In [1]: import numpy as np

In [2]: import numpy.linalg as la

In [3]: np.set_printoptions(precision=2, suppress=True, linewidth=200, sign=" ")

In [4]: rd = lambda a: np.round(a, 2) + 0

In [5]: m1 = np.loadtxt("layer7.csv", delimiter=",")

In [6]: m1
Out[6]: 
array([[ 2.,  0.,  0.,  0.,  0.,  0.,  0.,  0.,  0.,  0.],
       [ 0.,  0.,  0.,  0.,  0.,  0.,  0.,  0.,  0.,  0.],
       [ 0.,  3.,  2.,  0.,  0.,  0.,  0.,  0.,  0.,  0.],
       [ 0.,  0.,  2.,  3.,  0.,  0.,  0.,  0.,  0.,  0.],
       [ 0.,  1.,  1.,  3.,  0.,  0.,  0.,  0.,  0.,  0.],
       [ 1.,  3.,  1.,  0.,  1.,  0.,  0.,  0.,  0.,  0.],
       [ 2.,  1.,  2.,  2.,  3.,  3.,  3.,  0.,  0.,  0.],
       [ 0.,  2.,  1.,  0.,  0.,  0.,  3.,  2.,  0.,  0.],
       [ 0.,  3.,  0.,  3.,  1.,  3.,  2.,  1.,  2.,  0.],
       [ 2.,  1.,  0.,  2.,  2.,  1.,  0.,  0.,  2.,  0.]])

In [7]: la.matrix_rank(m1 - m1[0, 0] * np.eye(10))
Out[7]: np.int64(8)

In [8]: np.prod(np.diag(m1)), rd(la.det(m1))
Out[8]: (np.float64(0.0), np.float64(0.0))

In [9]: J = np.load("w.npy")

In [10]: rd(J)
Out[10]: 
array([[ 0.12,  0.06,  0.18,  0.18,  0.  ,  0.06,  0.06,  0.06,  0.12,  0.18],
       [ 0.12,  0.25,  0.06,  0.06,  0.  ,  0.06,  0.19,  0.06,  0.06,  0.12],
       [ 0.07,  0.14,  0.14,  0.14,  0.  ,  0.14,  0.  ,  0.14,  0.07,  0.14],
       [ 0.19,  0.  ,  0.12,  0.19,  0.06,  0.  ,  0.19,  0.06,  0.12,  0.06],
       [ 0.16,  0.11,  0.  ,  0.11,  0.21,  0.05,  0.  ,  0.11,  0.16,  0.11],
       [ 0.12,  0.06,  0.18,  0.  ,  0.06,  0.12,  0.06,  0.12,  0.12,  0.18],
       [ 0.05,  0.14,  0.14,  0.05,  0.1 ,  0.05,  0.19,  0.05,  0.1 ,  0.14],
       [ 0.07,  0.13,  0.07,  0.13,  0.07,  0.  ,  0.13,  0.13,  0.07,  0.2 ],
       [ 0.05,  0.15,  0.05,  0.05,  0.15,  0.15,  0.05,  0.  ,  0.2 ,  0.15],
       [ 0.05,  0.05,  0.1 ,  0.1 ,  0.1 ,  0.1 ,  0.14,  0.05,  0.14,  0.19]])

In [11]: rng = np.random.default_rng(2149)

In [12]: idx = rng.permutation(10)

In [13]: idx
Out[13]: array([ 8,  0,  7,  9,  2,  6,  5,  3,  1,  4])

In [14]: A2 = J[idx][:, idx]

In [15]: rd(np.sort(np.abs(la.eigvals(A2))))
Out[15]: array([ 0.02,  0.1 ,  0.1 ,  0.14,  0.14,  0.16,  0.16,  0.2 ,  0.24,  1.  ])

In [16]: rd(A2)
Out[16]: 
array([[ 0.2 ,  0.05,  0.  ,  0.15,  0.05,  0.05,  0.15,  0.05,  0.15,  0.15],
       [ 0.12,  0.12,  0.06,  0.18,  0.18,  0.06,  0.06,  0.18,  0.06,  0.  ],
       [ 0.07,  0.07,  0.13,  0.2 ,  0.07,  0.13,  0.  ,  0.13,  0.13,  0.07],
       [ 0.14,  0.05,  0.05,  0.19,  0.1 ,  0.14,  0.1 ,  0.1 ,  0.05,  0.1 ],
       [ 0.07,  0.07,  0.14,  0.14,  0.14,  0.  ,  0.14,  0.14,  0.14,  0.  ],
       [ 0.1 ,  0.05,  0.05,  0.14,  0.14,  0.19,  0.05,  0.05,  0.14,  0.1 ],
       [ 0.12,  0.12,  0.12,  0.18,  0.18,  0.06,  0.12,  0.  ,  0.06,  0.06],
       [ 0.12,  0.19,  0.06,  0.06,  0.12,  0.19,  0.  ,  0.19,  0.  ,  0.06],
       [ 0.06,  0.12,  0.06,  0.12,  0.06,  0.19,  0.06,  0.06,  0.25,  0.  ],
       [ 0.16,  0.16,  0.11,  0.11,  0.  ,  0.  ,  0.05,  0.11,  0.11,  0.21]])

In [17]: rd(la.matrix_power(A2, 2))
Out[17]: 
array([[ 0.13,  0.1 ,  0.07,  0.15,  0.09,  0.09,  0.09,  0.08,  0.12,  0.09],
       [ 0.12,  0.09,  0.07,  0.15,  0.12,  0.1 ,  0.08,  0.12,  0.09,  0.06],
       [ 0.11,  0.09,  0.07,  0.15,  0.1 ,  0.13,  0.06,  0.11,  0.11,  0.07],
       [ 0.13,  0.09,  0.07,  0.15,  0.1 ,  0.1 ,  0.08,  0.09,  0.1 ,  0.09],
       [ 0.11,  0.1 ,  0.09,  0.15,  0.11,  0.11,  0.07,  0.1 ,  0.11,  0.05],
       [ 0.11,  0.09,  0.07,  0.15,  0.1 ,  0.11,  0.08,  0.09,  0.13,  0.08],
       [ 0.12,  0.08,  0.08,  0.16,  0.11,  0.08,  0.09,  0.1 ,  0.11,  0.07],
       [ 0.12,  0.1 ,  0.07,  0.14,  0.12,  0.11,  0.07,  0.12,  0.09,  0.07],
       [ 0.1 ,  0.09,  0.07,  0.15,  0.11,  0.13,  0.07,  0.09,  0.13,  0.05],
       [ 0.13,  0.11,  0.07,  0.14,  0.08,  0.09,  0.07,  0.11,  0.1 ,  0.09]])

In [18]: rd(A2 @ np.ones(10))
Out[18]: array([ 1.,  1.,  1.,  1.,  1.,  1.,  1.,  1.,  1.,  1.])

In [19]: pr = np.eye(10)[6]

In [20]: for _ in range(7):
    ...:     pr = pr @ A2
    ...:     print(pr.round(2))
    ...: 
[ 0.12  0.12  0.12  0.18  0.18  0.06  0.12  0.    0.06  0.06]
[ 0.12  0.08  0.08  0.16  0.11  0.08  0.09  0.1   0.11  0.07]
[ 0.12  0.09  0.07  0.15  0.1   0.1   0.08  0.1   0.11  0.07]
[ 0.12  0.09  0.07  0.15  0.1   0.11  0.08  0.1   0.11  0.07]
[ 0.12  0.09  0.07  0.15  0.1   0.11  0.08  0.1   0.11  0.07]
[ 0.12  0.09  0.07  0.15  0.1   0.11  0.08  0.1   0.11  0.07]
[ 0.12  0.09  0.07  0.15  0.1   0.11  0.08  0.1   0.11  0.07]

In [21]: q, r_ = la.qr(J)

In [22]: rd(q.T @ q)
Out[22]: 
array([[ 1.,  0.,  0.,  0.,  0.,  0.,  0.,  0.,  0.,  0.],
       [ 0.,  1.,  0.,  0.,  0.,  0.,  0.,  0.,  0.,  0.],
       [ 0.,  0.,  1.,  0.,  0.,  0.,  0.,  0.,  0.,  0.],
       [ 0.,  0.,  0.,  1.,  0.,  0.,  0.,  0.,  0.,  0.],
       [ 0.,  0.,  0.,  0.,  1.,  0.,  0.,  0.,  0.,  0.],
       [ 0.,  0.,  0.,  0.,  0.,  1.,  0.,  0.,  0.,  0.],
       [ 0.,  0.,  0.,  0.,  0.,  0.,  1.,  0.,  0.,  0.],
       [ 0.,  0.,  0.,  0.,  0.,  0.,  0.,  1.,  0.,  0.],
       [ 0.,  0.,  0.,  0.,  0.,  0.,  0.,  0.,  1.,  0.],
       [ 0.,  0.,  0.,  0.,  0.,  0.,  0.,  0.,  0.,  1.]])

In [23]: rd(np.trace(q @ q.T))
Out[23]: np.float64(10.0)

In [24]: q.shape, r_.shape
Out[24]: ((10, 10), (10, 10))

In [25]: np.allclose(r_.T @ r_, J.T @ J)
Out[25]: True

In [26]: rd(la.matrix_power(J, 2))
Out[26]: 
array([[ 0.09,  0.09,  0.12,  0.12,  0.06,  0.08,  0.1 ,  0.07,  0.12,  0.15],
       [ 0.09,  0.13,  0.11,  0.09,  0.05,  0.07,  0.13,  0.07,  0.1 ,  0.15],
       [ 0.1 ,  0.11,  0.11,  0.1 ,  0.05,  0.07,  0.11,  0.09,  0.11,  0.15],
       [ 0.1 ,  0.09,  0.12,  0.12,  0.07,  0.07,  0.11,  0.07,  0.12,  0.14],
       [ 0.11,  0.1 ,  0.08,  0.11,  0.09,  0.07,  0.09,  0.07,  0.13,  0.14],
       [ 0.08,  0.11,  0.11,  0.1 ,  0.07,  0.09,  0.08,  0.08,  0.12,  0.16],
       [ 0.09,  0.13,  0.1 ,  0.09,  0.08,  0.08,  0.11,  0.07,  0.11,  0.15],
       [ 0.09,  0.11,  0.1 ,  0.11,  0.07,  0.06,  0.13,  0.07,  0.11,  0.15],
       [ 0.1 ,  0.12,  0.09,  0.08,  0.09,  0.09,  0.09,  0.07,  0.13,  0.15],
       [ 0.09,  0.1 ,  0.1 ,  0.09,  0.09,  0.08,  0.1 ,  0.07,  0.13,  0.15]])

In [27]: rd(la.matrix_power(J, 100))
Out[27]: 
array([[ 0.09,  0.11,  0.1 ,  0.1 ,  0.07,  0.08,  0.11,  0.07,  0.12,  0.15],
       [ 0.09,  0.11,  0.1 ,  0.1 ,  0.07,  0.08,  0.11,  0.07,  0.12,  0.15],
       [ 0.09,  0.11,  0.1 ,  0.1 ,  0.07,  0.08,  0.11,  0.07,  0.12,  0.15],
       [ 0.09,  0.11,  0.1 ,  0.1 ,  0.07,  0.08,  0.11,  0.07,  0.12,  0.15],
       [ 0.09,  0.11,  0.1 ,  0.1 ,  0.07,  0.08,  0.11,  0.07,  0.12,  0.15],
       [ 0.09,  0.11,  0.1 ,  0.1 ,  0.07,  0.08,  0.11,  0.07,  0.12,  0.15],
       [ 0.09,  0.11,  0.1 ,  0.1 ,  0.07,  0.08,  0.11,  0.07,  0.12,  0.15],
       [ 0.09,  0.11,  0.1 ,  0.1 ,  0.07,  0.08,  0.11,  0.07,  0.12,  0.15],
       [ 0.09,  0.11,  0.1 ,  0.1 ,  0.07,  0.08,  0.11,  0.07,  0.12,  0.15],
       [ 0.09,  0.11,  0.1 ,  0.1 ,  0.07,  0.08,  0.11,  0.07,  0.12,  0.15]])

In [28]: pr = np.eye(10)[8]

In [29]: for _ in range(5):
    ...:     pr = pr @ J
    ...:     print(pr.round(2))
    ...: 
[ 0.05  0.15  0.05  0.05  0.15  0.15  0.05  0.    0.2   0.15]
[ 0.1   0.12  0.09  0.08  0.09  0.09  0.09  0.07  0.13  0.15]
[ 0.09  0.11  0.1   0.1   0.08  0.08  0.1   0.07  0.12  0.15]
[ 0.09  0.11  0.1   0.1   0.07  0.08  0.11  0.07  0.12  0.15]
[ 0.09  0.11  0.1   0.1   0.07  0.08  0.11  0.07  0.12  0.15]
